$ python3 -q
>>> import numpy as np
>>> np.set_printoptions(suppress=True, linewidth=160)
>>> def tidy(a):
...     return np.round(a, 1) + 0
... 
>>> basis = np.array([[-3, -5, -4], [0, -2, -5]])
>>> E = np.repeat(basis, 14 // 2, axis=0)
>>> rng = np.random.default_rng(215)
>>> E = E + 0.1 * rng.normal(size=E.shape)
>>> print(tidy(E))
[[-3.  -5.  -4. ]
 [-3.  -5.1 -4.2]
 [-3.  -5.1 -4. ]
 [-2.9 -5.1 -4. ]
 [-2.9 -4.9 -3.9]
 [-3.  -4.8 -4. ]
 [-3.2 -5.  -4.1]
 [-0.1 -1.9 -5. ]
 [-0.2 -1.9 -5.1]
 [ 0.  -2.  -5. ]
 [-0.1 -1.9 -4.9]
 [ 0.2 -1.9 -5. ]
 [ 0.  -2.1 -5. ]
 [ 0.  -2.  -5.1]]
>>> vec = np.array([0, 2, -3])
>>> y = E @ vec
>>> print(tidy(y))
[ 2.   2.4  1.9  1.9  1.9  2.2  2.4 11.2 11.6 11.2 10.9 11.  10.8 11.2]
>>> print(tidy(np.linalg.pinv(E) @ E))
[[1. 0. 0.]
 [0. 1. 0.]
 [0. 0. 1.]]
>>> print(tidy(np.linalg.solve(E.T @ E, E.T @ y)))
[ 0.  2. -3.]
>>> print(tidy(np.linalg.lstsq(E, y)[0]))
[ 0.  2. -3.]
>>> y = y + 0.3 * rng.normal(size=14)
>>> print(tidy(y))
[ 2.5  2.3  1.7  2.   1.2  2.7  2.2 11.  11.8 10.9 10.8 11.4 10.7 11.1]
>>> coef, *_ = np.linalg.lstsq(E, y)
>>> print(tidy(coef))
[ 0.1  1.9 -3. ]
>>> print(tidy(np.linalg.norm(y - E @ coef)))
1.2
>>> print([round(float(np.linalg.norm(np.linalg.solve(E.T @ E + lam * np.eye(3), E.T @ y))), 2) for lam in (0, 1, 10, 100)])
[3.55, 2.96, 2.57, 1.27]
>>> K = np.loadtxt("test6.csv", delimiter=",")
>>> print(K)
[[  1.  -4.  16. -64.]
 [  1.  -3.   9. -27.]
 [  1.  -2.   4.  -8.]
 [  1.  -1.   1.  -1.]
 [  1.   0.   0.   0.]
 [  1.   1.   1.   1.]
 [  1.   2.   4.   8.]]
>>> print(np.linalg.matrix_rank(K, rtol=0.1))
1
>>> print(np.linalg.cond(K) > 100)
False
>>> print([round(float(x), 1) for x in np.linalg.svd(K, compute_uv=False)[:3]])
[72.9, 6.9, 2.7]
>>> print(tidy(np.abs(np.linalg.svd(K)[2][-1])))
[0.9 0.2 0.3 0.1]
>>> M2 = K + rng.integers(-2, 3, (7, 1)) @ rng.integers(-2, 3, (1, 4))
>>> print(M2)
[[  1.  -4.  16. -64.]
 [  2.  -4.   9. -26.]
 [  0.  -1.   4.  -9.]
 [  3.  -3.   1.   1.]
 [  2.  -1.   0.   1.]
 [  1.   1.   1.   1.]
 [  0.   3.   4.   7.]]
>>> print(tidy(np.linalg.svd(M2 - K, compute_uv=False)))
[4.9 0.  0.  0. ]
>>> m1 = np.load("data.npy")
>>> print(m1)
[[ 0.  2.  2.  7. -7.  9.  0. -2. -2.  8.]
 [ 2.  0.  0.  0.  0.  0.  0.  0.  0.  0.]
 [ 2.  0.  0.  0.  0.  0.  0.  0.  0.  0.]
 [ 7.  0.  0.  0.  0.  0.  0.  0.  0.  0.]
 [-7.  0.  0.  0.  0.  0.  0.  0.  0.  0.]
 [ 9.  0.  0.  0.  0.  0.  0.  0.  0.  0.]
 [ 0.  0.  0.  0.  0.  0.  0.  0.  0.  0.]
 [-2.  0.  0.  0.  0.  0.  0.  0.  0.  0.]
 [-2.  0.  0.  0.  0.  0.  0.  0.  0.  0.]
 [ 8.  0.  0.  0.  0.  0.  0.  0.  0.  0.]]
>>> # 2 groups of indices that never mix
>>> print(np.linalg.cond(m1) > 100)
True
>>> print(tidy(np.linalg.norm(m1, 2) / np.linalg.norm(m1)))
0.7
>>> print(np.linalg.matrix_rank(m1, rtol=0.1))
2
>>> print(np.argsort(-np.linalg.norm(m1, axis=0).round(6), kind="stable")[:3])
[0 5 9]
>>> W0 = np.load("mat.npy")
>>> print(W0)
[[ 2.4 -2.1 -1.6  1.5  0.9 -5.1  0.4 -1.7 -1.7  3.9]
 [-0.1  0.   0.1  0.  -0.2 -0.2 -0.1 -0.2 -0.1 -0.1]
 [ 1.9 -1.1 -1.4  1.   1.5 -4.6  0.4 -1.4 -0.8  2.5]
 [ 2.  -1.  -1.2  0.9  1.5 -4.6  0.4 -1.6 -0.8  2.4]
 [-1.6  2.6  1.7 -0.8  0.2  3.3 -0.1  1.2  2.3 -3.7]
 [ 1.8  2.6  0.3  0.9  3.7 -5.   0.6 -1.6  2.9 -1. ]
 [ 2.   1.4 -0.2  0.8  3.2 -5.4  0.7 -1.9  1.7  0.1]
 [ 0.1 -2.4 -1.   0.  -1.8  1.1 -0.2  0.2 -2.6  2.2]
 [-1.9  1.   1.2 -1.1 -1.3  4.5 -0.4  1.7  0.8 -2.5]
 [-2.  -1.6  0.2 -0.9 -3.5  5.3 -0.5  1.7 -1.8 -0.2]
 [-1.9  1.   1.2 -1.1 -1.6  4.7 -0.4  1.7  0.7 -2.5]
 [-1.9 -2.4 -0.2 -0.6 -3.9  4.8 -0.6  1.8 -2.9  0.8]
 [-2.4  1.8  1.8 -1.2 -0.7  5.1 -0.5  2.   2.  -3.9]
 [-0.8 -2.8 -0.8 -0.2 -3.1  2.6 -0.3  1.  -3.1  2.3]
 [ 2.1  1.4 -0.2  1.1  3.3 -5.3  0.6 -1.7  1.9  0.4]
 [ 0.1  2.5  0.8 -0.1  1.8 -0.6  0.3 -0.1  2.6 -2.3]
 [ 0.   2.5  0.9 -0.2  1.9 -0.7  0.1 -0.4  2.5 -2.3]
 [-0.4  0.9  0.7  0.   0.2  0.4  0.   0.2  1.  -1.3]
 [ 0.6  3.9  1.4 -0.2  3.4 -2.1  0.5 -0.7  4.2 -3.5]
 [-1.2 -2.  -0.4 -0.6 -2.5  2.9 -0.5  1.  -2.2  0.9]
 [-0.8 -0.5 -0.1 -0.5 -1.2  1.9 -0.4  0.7 -0.6  0. ]
 [-0.2  0.   0.   0.  -0.1 -0.1  0.  -0.1 -0.1  0. ]]
>>> Xs = (W0 - W0.mean(axis=0)) / W0.std(axis=0)
>>> print(np.argwhere(np.abs(Xs) > 2))
[[0 3]]
>>> print(tidy(Xs.std(axis=0)))
[1. 1. 1. 1. 1. 1. 1. 1. 1. 1.]
>>> coef = np.linalg.lstsq(np.delete(Xs, 3, axis=1), Xs[:, 3])[0]
>>> print(np.abs(coef).argmax())
8
>>> print(tidy(1 - np.var(Xs[:, 3] - np.delete(Xs, 3, axis=1) @ coef)))
1.0
>>> O, evecs = np.linalg.qr(W0[:, :3])[0], np.linalg.qr(W0[:, 3:])[0]
>>> sig = np.linalg.svd(O.T @ evecs, compute_uv=False)
>>> print(tidy(np.linalg.norm(O @ O.T - evecs @ evecs.T, 2)))
1.0
>>> print(tidy(np.degrees(np.arccos(sig.clip(0, 1)))))
[ 2.4  2.9 57.4]
>>> print(tidy(sig))
[1.  1.  0.5]
>>> print((sig > 0.9).sum())
2
>>> t = rng.uniform(0, 2 * np.pi, 17)
>>> O, _ = np.linalg.qr(np.array([[-1.6, -0.6], [1.0, 0.5], [-0.8, -0.1], [-1.1, -0.2]]))
>>> mat = 10 * np.c_[np.cos(t), np.sin(t)] @ O.T
>>> print(tidy(mat))
[[-7.   7.1  0.8 -0.2]
 [ 7.1 -7.  -0.6  0.4]
 [ 3.7  0.4  6.1  7. ]
 [ 0.1  3.9  6.3  6.7]
 [ 5.7 -7.3 -3.  -2.3]
 [ 4.3 -0.4  5.8  6.9]
 [-5.6  2.1 -5.  -6.2]
 [ 4.1 -6.7 -4.6 -4.2]
 [-2.1  5.5  5.7  5.7]
 [-7.4  6.2 -1.1 -2.3]
 [ 0.3  3.7  6.3  6.8]
 [-2.1 -2.  -6.4 -7.1]
 [-4.9  1.1 -5.5 -6.6]
 [ 6.2 -7.3 -2.4 -1.6]
 [-6.4  7.3  2.1  1.2]
 [ 4.9 -1.1  5.5  6.7]
 [-6.   2.7 -4.7 -5.9]]
>>> # rank 2
>>> Xs = mat - mat.mean(axis=0)
>>> Uu, sig, VT = np.linalg.svd(Xs, full_matrices=False)
>>> print(np.abs(VT[0]).argmax())
3
>>> print(tidy(VT[0] * np.sign(VT[0, np.abs(VT[0]).argmax()])))
[0.3 0.1 0.6 0.7]
>>> print(tidy(Xs.mean(axis=0)))
[0. 0. 0. 0.]
>>> print(tidy(sig))
[30.2 27.9  0.   0. ]
>>> print((np.sign(Uu[:, 0]) == np.sign(Uu[0, 0])).astype(int))
[1 0 0 0 1 0 1 1 0 1 0 1 1 1 0 0 1]
>>> Uu, sig, VT = np.linalg.svd(mat)
>>> evecs = VT[:(sig > 1e-8).sum()]
>>> vec = mat[15] + 2 * mat[7] + rng.integers(2) * np.eye(4)[1]
>>> print(tidy(vec))
[ 13.  -13.5  -3.6  -1.8]
>>> print(tidy(np.linalg.norm(vec - evecs.T @ evecs @ vec)))
0.7
>>> print(tidy(np.diag(evecs.T @ evecs)))
[0.5 0.5 0.4 0.5]
>>> print(tidy(evecs.T @ evecs))
[[ 0.5 -0.5  0.1  0.2]
 [-0.5  0.5  0.2  0.1]
 [ 0.1  0.2  0.4  0.5]
 [ 0.2  0.1  0.5  0.5]]
>>> print(np.linalg.matrix_rank(np.vstack([mat, vec])))
3
>>> data = np.loadtxt("x.csv", delimiter=",")
>>> print(data)
[[-7.  0.  0.  0.  0.  0.]
 [ 0.  7.  2.  2.  6.  4.]
 [ 0.  1.  3.  3.  7.  7.]
 [ 0.  8.  5.  9.  3.  4.]
 [ 0.  2.  6.  7.  3.  5.]
 [ 0.  5.  3.  9.  8.  5.]]
>>> lab = rng.permutation(6)
>>> print(lab)
[5 3 4 0 1 2]
>>> M2 = data[lab][:, lab]
>>> print(np.allclose(M2, data))
False
>>> print(tidy(np.sort(np.abs(np.linalg.eigvals(M2)))))
[ 2.5  2.5  4.1  4.1  7.  25.2]
